% ipython --no-banner

In [1]: import numpy as np

In [2]: from numpy import linalg as LA

In [3]: np.set_printoptions(precision=1, suppress=True, linewidth=100, floatmode="fixed")

In [4]: F = np.loadtxt("dump.csv", delimiter=",")

In [5]: F
Out[5]: 
array([[ 0.0, -8.0,  0.0,  0.0,  0.0,  0.0,  0.0,  0.0,  0.0],
       [ 0.0,  0.0,  0.0,  0.0,  4.0,  0.0,  0.0, -4.0,  0.0],
       [ 0.0,  0.0,  0.0,  0.0, -4.0,  0.0,  0.0,  0.0,  0.0],
       [ 0.0,  3.0,  0.0,  0.0,  0.0,  0.0,  0.0,  0.0,  0.0],
       [ 0.0,  0.0,  0.0,  4.0,  5.0,  0.0,  0.0,  0.0, -9.0],
       [ 0.0,  0.0,  0.0,  3.0,  0.0,  9.0,  1.0,  2.0,  0.0],
       [ 0.0, -5.0,  0.0,  0.0,  0.0,  0.0,  0.0,  7.0,  0.0],
       [ 4.0,  4.0,  0.0,  0.0,  0.0,  0.0,  0.0,  0.0,  0.0],
       [ 0.0,  0.0,  0.0,  0.0,  2.0, -9.0,  3.0,  0.0,  0.0],
       [ 0.0, -2.0, -9.0,  3.0,  0.0,  3.0,  9.0, -2.0,  0.0],
       [-2.0,  0.0,  0.0,  0.0,  0.0,  0.0,  0.0,  0.0,  5.0],
       [-7.0,  0.0,  0.0,  0.0,  0.0,  7.0,  0.0, -4.0,  4.0]])

In [6]: x0 = np.array([0, 0, 0, 3, 0, 1, 1, 3, 0])

In [7]: h = np.maximum(F @ x0, 0)

In [8]: np.tanh(F @ x0)
Out[8]: array([ 0.0, -1.0,  0.0,  0.0,  1.0,  1.0,  1.0,  0.0, -1.0,  1.0,  0.0, -1.0])

In [9]: np.flatnonzero(h > 1e-9)
Out[9]: array([4, 5, 6, 9])

In [10]: F.T @ h
Out[10]: array([   0.0, -135.0, -135.0,  168.0,   60.0,  270.0,  160.0,  167.0, -108.0])

In [11]: h
Out[11]: array([ 0.0,  0.0,  0.0,  0.0, 12.0, 25.0, 21.0,  0.0,  0.0, 15.0,  0.0,  0.0])

In [12]: np.maximum(F @ (3 * x0), 0)
Out[12]: array([ 0.0,  0.0,  0.0,  0.0, 36.0, 75.0, 63.0,  0.0,  0.0, 45.0,  0.0,  0.0])

In [13]: proj = F @ LA.solve(F.T @ F, F.T)

In [14]: np.allclose(proj @ proj, proj)
Out[14]: True

In [15]: np.diag(proj)
Out[15]: array([0.8, 0.6, 0.6, 0.1, 1.0, 0.9, 0.8, 0.4, 1.0, 1.0, 1.0, 0.8])

In [16]: round(np.trace(proj), 1)
Out[16]: np.float64(9.0)

In [17]: np.round(proj @ F[:, 3], 1) + 0
Out[17]: array([0.0, 0.0, 0.0, 0.0, 4.0, 3.0, 0.0, 0.0, 0.0, 3.0, 0.0, 0.0])

In [18]: np.round(LA.eigvalsh(proj), 1) + 0
Out[18]: array([0.0, 0.0, 0.0, 1.0, 1.0, 1.0, 1.0, 1.0, 1.0, 1.0, 1.0, 1.0])

In [19]: K = np.loadtxt("sample8.csv", delimiter=",")

In [20]: K
Out[20]: 
array([[9.0, 4.0, 8.0, 2.0, 7.0, 5.0, 6.0, 6.0, 9.0, 4.0, 8.0, 9.0, 2.0],
       [8.0, 2.0, 9.0, 1.0, 5.0, 7.0, 8.0, 3.0, 1.0, 1.0, 6.0, 5.0, 4.0],
       [1.0, 7.0, 7.0, 7.0, 1.0, 6.0, 5.0, 4.0, 1.0, 8.0, 1.0, 4.0, 9.0],
       [7.0, 0.0, 9.0, 6.0, 5.0, 1.0, 8.0, 4.0, 1.0, 1.0, 3.0, 9.0, 8.0],
       [9.0, 4.0, 4.0, 7.0, 4.0, 6.0, 4.0, 7.0, 5.0, 0.0, 5.0, 0.0, 8.0],
       [4.0, 8.0, 2.0, 8.0, 6.0, 2.0, 7.0, 6.0, 6.0, 4.0, 4.0, 1.0, 5.0],
       [5.0, 1.0, 9.0, 5.0, 7.0, 9.0, 4.0, 8.0, 8.0, 2.0, 4.0, 0.0, 5.0],
       [1.0, 0.0, 2.0, 1.0, 3.0, 6.0, 3.0, 8.0, 6.0, 3.0, 3.0, 6.0, 1.0],
       [8.0, 1.0, 0.0, 8.0, 4.0, 4.0, 5.0, 2.0, 2.0, 4.0, 2.0, 7.0, 8.0],
       [0.0, 2.0, 4.0, 6.0, 6.0, 5.0, 1.0, 3.0, 9.0, 3.0, 7.0, 6.0, 2.0],
       [1.0, 7.0, 2.0, 2.0, 8.0, 1.0, 8.0, 3.0, 4.0, 9.0, 2.0, 2.0, 7.0],
       [1.0, 1.0, 3.0, 2.0, 7.0, 3.0, 4.0, 1.0, 0.0, 8.0, 8.0, 1.0, 5.0],
       [1.0, 6.0, 7.0, 1.0, 2.0, 2.0, 6.0, 6.0, 0.0, 1.0, 9.0, 2.0, 2.0]])

In [21]: round(float(LA.norm(K, 2) / LA.norm(K)), 1)
Out[21]: 0.9

In [22]: LA.cond(K) > 100
Out[22]: np.True_

In [23]: [round(float(x), 1) for x in LA.svd(K, compute_uv=False)[:3]]
Out[23]: [59.2, 16.8, 14.9]

In [24]: M2 = K / np.sqrt((K ** 2).mean(axis=1, keepdims=True))

In [25]: LA.matrix_rank(K - K.mean(axis=1, keepdims=True))
Out[25]: np.int64(12)

In [26]: LA.matrix_rank(M2) == LA.matrix_rank(K)
Out[26]: np.True_

In [27]: np.trace(K)
Out[27]: np.float64(52.0)

In [28]: K.inv()
---------------------------------------------------------------------------
AttributeError                            Traceback (most recent call last)
Cell In[28], line 1
----> 1 K.inv()

AttributeError: 'numpy.ndarray' object has no attribute 'inv'

In [29]: def softmax(z):
    ...:     e = np.exp(z - z.max(axis=-1, keepdims=True))
    ...:     return e / e.sum(axis=-1, keepdims=True)
    ...: 

In [30]: np.round(softmax(10 * K[10]), 1) + 0
Out[30]: array([0.0, 0.0, 0.0, 0.0, 0.0, 0.0, 0.0, 0.0, 0.0, 1.0, 0.0, 0.0, 0.0])

In [31]: scores = K @ K.T / np.sqrt(13)

In [32]: softmax(scores).round(6).argmax(axis=1)
Out[32]: array([ 0,  0,  2,  3,  4,  5,  6,  0,  8,  0, 10,  0,  0])

In [33]: W2 = 20 * np.array([[-2.4, -0.3, 2.1, 0.1, -1.9, 0.2, 0.1, 0.5, -1.0, 1.5],
    ...:     [0.1, 1.3, -0.9, -0.3, -1.1, 0.0, 2.1, -0.1, 1.5, -0.3]])

In [34]: rng = np.random.default_rng(54)

In [35]: labels = rng.integers(0, 2, 38)

In [36]: E = W2[labels] + rng.normal(size=(38, 10))

In [37]: E.round(1) + 0
Out[37]: 
array([[-47.4,  -5.0,  40.9,   3.1, -37.8,   3.7,   2.8,  11.6, -18.6,  30.3],
       [-48.3,  -6.6,  42.8,   2.1, -38.5,   3.3,   1.0,   9.2, -19.6,  29.1],
       [-49.1,  -6.7,  41.0,   1.0, -37.1,   5.9,   2.0,  10.4, -20.2,  30.5],
       [  0.8,  26.1, -16.6,  -7.0, -22.3,  -0.3,  41.1,  -1.3,  29.7,  -4.6],
       [  1.9,  25.4, -18.9,  -7.2, -21.3,  -0.2,  43.6,  -2.0,  30.5,  -5.5],
       [-49.3,  -5.3,  42.3,   1.3, -38.2,   4.4,   2.4,  10.6, -19.5,  31.2],
       [  1.8,  25.6, -18.3,  -5.6, -22.6,  -1.2,  40.8,  -0.8,  30.1,  -4.7],
       [  2.5,  26.0, -16.4,  -4.7, -19.9,  -1.2,  41.3,  -1.7,  28.0,  -5.7],
       [  1.0,  25.2, -19.3,  -5.0, -21.6,  -1.5,  40.2,  -1.1,  30.9,  -6.3],
       [-46.3,  -5.9,  42.0,   2.7, -38.5,   3.0,   2.9,   9.7, -20.3,  31.1],
       [  2.2,  24.7, -17.3,  -6.3, -22.0,  -0.4,  43.4,  -2.0,  31.8,  -5.1],
       [-48.1,  -4.4,  43.6,   2.1, -38.6,   4.4,   2.1,   8.7, -17.4,  28.9],
       [-46.9,  -5.8,  42.1,   2.0, -38.0,   2.4,   0.5,  11.3, -20.2,  31.6],
       [  2.2,  25.9, -18.2,  -6.1, -23.2,  -0.1,  42.8,  -1.3,  29.4,  -5.0],
       [-47.9,  -5.8,  38.9,   1.4, -38.3,   3.2,   2.8,   8.0, -20.1,  29.9],
       [-46.9,  -6.9,  42.0,   1.3, -38.2,   4.2,   1.5,  10.0, -19.9,  31.2],
       [  0.7,  26.6, -19.3,  -6.8, -23.1,   0.8,  41.1,   0.0,  30.1,  -5.2],
       [  1.7,  26.9, -19.2,  -5.6, -22.0,   2.2,  41.0,  -5.3,  31.7,  -6.2],
       [  1.2,  26.7, -17.8,  -6.8, -23.9,   0.5,  41.4,  -3.7,  29.2,  -6.2],
       [  1.1,  25.4, -16.6,  -6.2, -20.8,   0.7,  40.4,  -1.8,  29.8,  -8.2],
       [-48.7,  -7.3,  44.1,   0.9, -37.6,   4.5,   1.5,   9.9, -21.1,  30.3],
       [-45.9,  -5.4,  43.0,   0.7, -37.3,   3.4,   1.6,   9.9, -18.2,  28.3],
       [-46.0,  -7.3,  42.1,  -0.2, -40.0,   5.7,   1.6,   9.2, -17.9,  29.0],
       [  2.1,  26.9, -17.7,  -5.6, -22.0,   0.0,  41.0,  -0.6,  29.8,  -5.8],
       [  2.9,  25.9, -19.7,  -8.2, -21.5,   0.7,  41.6,  -2.2,  29.6,  -5.6],
       [-46.5,  -6.1,  43.3,   1.7, -37.7,   2.7,   1.7,  10.6, -20.4,  29.9],
       [-47.6,  -7.4,  40.1,   3.3, -39.2,   5.1,   0.8,  10.4, -20.9,  31.0],
       [-47.3,  -6.0,  42.1,   1.2, -38.3,   3.0,   1.9,  10.2, -20.8,  29.9],
       [-48.1,  -5.9,  41.5,   2.2, -39.1,   3.2,   1.8,  10.7, -19.0,  30.1],
       [  1.4,  26.1, -17.8,  -3.8, -21.4,   1.4,  42.2,  -2.0,  30.0,  -5.0],
       [-47.9,  -6.2,  42.7,   2.4, -37.5,   6.4,   0.9,  10.3, -20.6,  30.6],
       [-47.8,  -7.0,  41.6,   1.7, -39.3,   3.6,   0.7,   8.2, -18.7,  27.5],
       [  4.0,  25.9, -18.9,  -5.2, -20.2,  -0.2,  42.4,  -2.3,  31.0,  -6.3],
       [  1.4,  25.5, -17.9,  -7.4, -22.3,   1.2,  44.5,  -3.3,  29.9,  -6.4],
       [-49.8,  -6.1,  41.2,   2.1, -38.7,   5.4,   2.1,   8.9, -20.4,  30.3],
       [  2.5,  28.0, -18.5,  -7.5, -20.9,   1.0,  43.2,  -3.1,  30.2,  -5.5],
       [-48.2,  -6.5,  43.5,   3.3, -39.0,   4.6,   3.1,   9.5, -21.1,  29.7],
       [-47.3,  -5.6,  41.7,   2.2, -39.3,   4.2,   2.8,   9.6, -19.7,  29.6]])

In [38]: D = LA.norm(E[:, None] - E[None], axis=-1)

In [39]: (D + 1e9 * np.eye(38)).round(6).argmin(axis=1)
Out[39]: 
array([28, 27, 34, 23, 10, 28, 23, 23,  6, 37,  4,  1, 25,  6, 37, 27, 23, 18, 13, 23,  1, 25, 31,
        6,  4, 27, 15, 25, 37, 23,  2,  1,  4,  4,  2, 24, 37, 28])

In [40]: np.flatnonzero(D[3] < D.mean() / 2)
Out[40]: array([ 3,  4,  6,  7,  8, 10, 13, 16, 17, 18, 19, 23, 24, 29, 32, 33, 35])

In [41]: D[3].round(6).argsort(kind="stable")[:4]
Out[41]: array([ 3, 23,  6, 13])

In [42]: t = np.radians(15)

In [43]: Rm = np.eye(10)

In [44]: Rm[2, 2] = Rm[5, 5] = np.cos(t)

In [45]: Rm[2, 5], Rm[5, 2] = -np.sin(t), np.sin(t)

In [46]: Rm
Out[46]: 
array([[ 1.0,  0.0,  0.0,  0.0,  0.0,  0.0,  0.0,  0.0,  0.0,  0.0],
       [ 0.0,  1.0,  0.0,  0.0,  0.0,  0.0,  0.0,  0.0,  0.0,  0.0],
       [ 0.0,  0.0,  1.0,  0.0,  0.0, -0.3,  0.0,  0.0,  0.0,  0.0],
       [ 0.0,  0.0,  0.0,  1.0,  0.0,  0.0,  0.0,  0.0,  0.0,  0.0],
       [ 0.0,  0.0,  0.0,  0.0,  1.0,  0.0,  0.0,  0.0,  0.0,  0.0],
       [ 0.0,  0.0,  0.3,  0.0,  0.0,  1.0,  0.0,  0.0,  0.0,  0.0],
       [ 0.0,  0.0,  0.0,  0.0,  0.0,  0.0,  1.0,  0.0,  0.0,  0.0],
       [ 0.0,  0.0,  0.0,  0.0,  0.0,  0.0,  0.0,  1.0,  0.0,  0.0],
       [ 0.0,  0.0,  0.0,  0.0,  0.0,  0.0,  0.0,  0.0,  1.0,  0.0],
       [ 0.0,  0.0,  0.0,  0.0,  0.0,  0.0,  0.0,  0.0,  0.0,  1.0]])

In [47]: M2 = E @ Rm.T

In [48]: round(LA.det(Rm), 1), np.round(np.trace(Rm), 1)
Out[48]: (np.float64(1.0), np.float64(9.9))

In [49]: x0 = np.array([8, 2, 2, 2, 2, 5, 6, 3, 3, 9])

In [50]: target = E @ x0

In [51]: np.round(LA.pinv(E) @ E, 1) + 0
Out[51]: 
array([[1.0, 0.0, 0.0, 0.0, 0.0, 0.0, 0.0, 0.0, 0.0, 0.0],
       [0.0, 1.0, 0.0, 0.0, 0.0, 0.0, 0.0, 0.0, 0.0, 0.0],
       [0.0, 0.0, 1.0, 0.0, 0.0, 0.0, 0.0, 0.0, 0.0, 0.0],
       [0.0, 0.0, 0.0, 1.0, 0.0, 0.0, 0.0, 0.0, 0.0, 0.0],
       [0.0, 0.0, 0.0, 0.0, 1.0, 0.0, 0.0, 0.0, 0.0, 0.0],
       [0.0, 0.0, 0.0, 0.0, 0.0, 1.0, 0.0, 0.0, 0.0, 0.0],
       [0.0, 0.0, 0.0, 0.0, 0.0, 0.0, 1.0, 0.0, 0.0, 0.0],
       [0.0, 0.0, 0.0, 0.0, 0.0, 0.0, 0.0, 1.0, 0.0, 0.0],
       [0.0, 0.0, 0.0, 0.0, 0.0, 0.0, 0.0, 0.0, 1.0, 0.0],
       [0.0, 0.0, 0.0, 0.0, 0.0, 0.0, 0.0, 0.0, 0.0, 1.0]])

In [52]: try:
    ...:     LA.solve(E, target)
    ...: except LA.LinAlgError as e:
    ...:     print(e)
    ...: 
Last 2 dimensions of the array must be square

In [53]: target = target + 0.3 * rng.normal(size=38)

In [54]: target
Out[54]: 
array([ -90.0, -133.8, -110.7,  255.6,  268.3, -104.0,  257.2,  259.8,  232.6,  -88.6,  277.9,
       -111.3, -101.8,  270.6, -125.2,  -97.6,  254.0,  254.2,  237.9,  228.2, -118.8, -109.3,
       -105.6,  260.7,  260.9, -106.4, -108.7, -117.4, -114.9,  276.0,  -99.0, -150.7,  277.8,
        262.7, -123.1,  277.2, -108.1, -106.5])

In [55]: coef, *_ = LA.lstsq(E, target)

In [56]: coef
Out[56]: array([8.0, 1.9, 2.0, 2.0, 1.9, 4.9, 6.1, 3.0, 3.0, 9.0])

In [57]: round(float(LA.norm(target - E @ coef)), 1)
Out[57]: 1.6

In [58]: coef.round()
Out[58]: array([8.0, 2.0, 2.0, 2.0, 2.0, 5.0, 6.0, 3.0, 3.0, 9.0])

In [59]: np.round(E.T @ (target - E @ coef), 1) + 0
Out[59]: array([0.0, 0.0, 0.0, 0.0, 0.0, 0.0, 0.0, 0.0, 0.0, 0.0])

In [60]: W0 = np.loadtxt("arr.csv", delimiter=",")

In [61]: W0
Out[61]: 
array([[ 9.1, 59.2, 38.6],
       [11.4, 59.2, 39.9],
       [10.2, 58.7, 41.2],
       [ 8.5, 60.5, 39.6],
       [ 9.6, 59.5, 39.6],
       [ 9.7, 60.5, 39.4],
       [10.4, 58.7, 38.2],
       [ 9.0, 59.0, 38.3],
       [ 9.6, 60.0, 39.8],
       [10.8, 59.3, 39.8],
       [ 9.8, 60.4, 40.1],
       [ 8.5, 60.1, 39.9],
       [ 9.8, 59.7, 40.6],
       [ 9.2, 60.5, 39.5],
       [10.1, 57.9, 37.9],
       [ 9.6, 60.3, 40.6],
       [11.1, 59.9, 40.1],
       [10.1, 60.0, 41.3],
       [ 9.0, 60.9, 38.4],
       [10.1, 61.6, 38.1],
       [11.1, 61.8, 39.3],
       [11.0, 59.3, 41.4],
       [10.2, 58.8, 39.3],
       [10.5, 59.9, 39.9],
       [10.5, 59.5, 38.8],
       [10.3, 60.9, 39.8],
       [10.2, 60.7, 41.9],
       [10.2, 59.5, 40.9],
       [ 9.7, 59.4, 39.9]])

In [62]: M2 = np.c_[W0[:, :1] @ np.array([[0]]), np.array([-3, 0, 2, 4, 3, 5, -1, 1, -3, 0, -2, 0, 5, -2, -3, -3, 3, 4, -1, 4, 4, -5, 5, 4, 2, -4, -1, -4, 3])]

In [63]: M2
Out[63]: 
array([[ 0.0, -3.0],
       [ 0.0,  0.0],
       [ 0.0,  2.0],
       [ 0.0,  4.0],
       [ 0.0,  3.0],
       [ 0.0,  5.0],
       [ 0.0, -1.0],
       [ 0.0,  1.0],
       [ 0.0, -3.0],
       [ 0.0,  0.0],
       [ 0.0, -2.0],
       [ 0.0,  0.0],
       [ 0.0,  5.0],
       [ 0.0, -2.0],
       [ 0.0, -3.0],
       [ 0.0, -3.0],
       [ 0.0,  3.0],
       [ 0.0,  4.0],
       [ 0.0, -1.0],
       [ 0.0,  4.0],
       [ 0.0,  4.0],
       [ 0.0, -5.0],
       [ 0.0,  5.0],
       [ 0.0,  4.0],
       [ 0.0,  2.0],
       [ 0.0, -4.0],
       [ 0.0, -1.0],
       [ 0.0, -4.0],
       [ 0.0,  3.0]])

In [64]: LA.lstsq(W0, M2[:, 0])[0]
Out[64]: array([0.0, 0.0, 0.0])
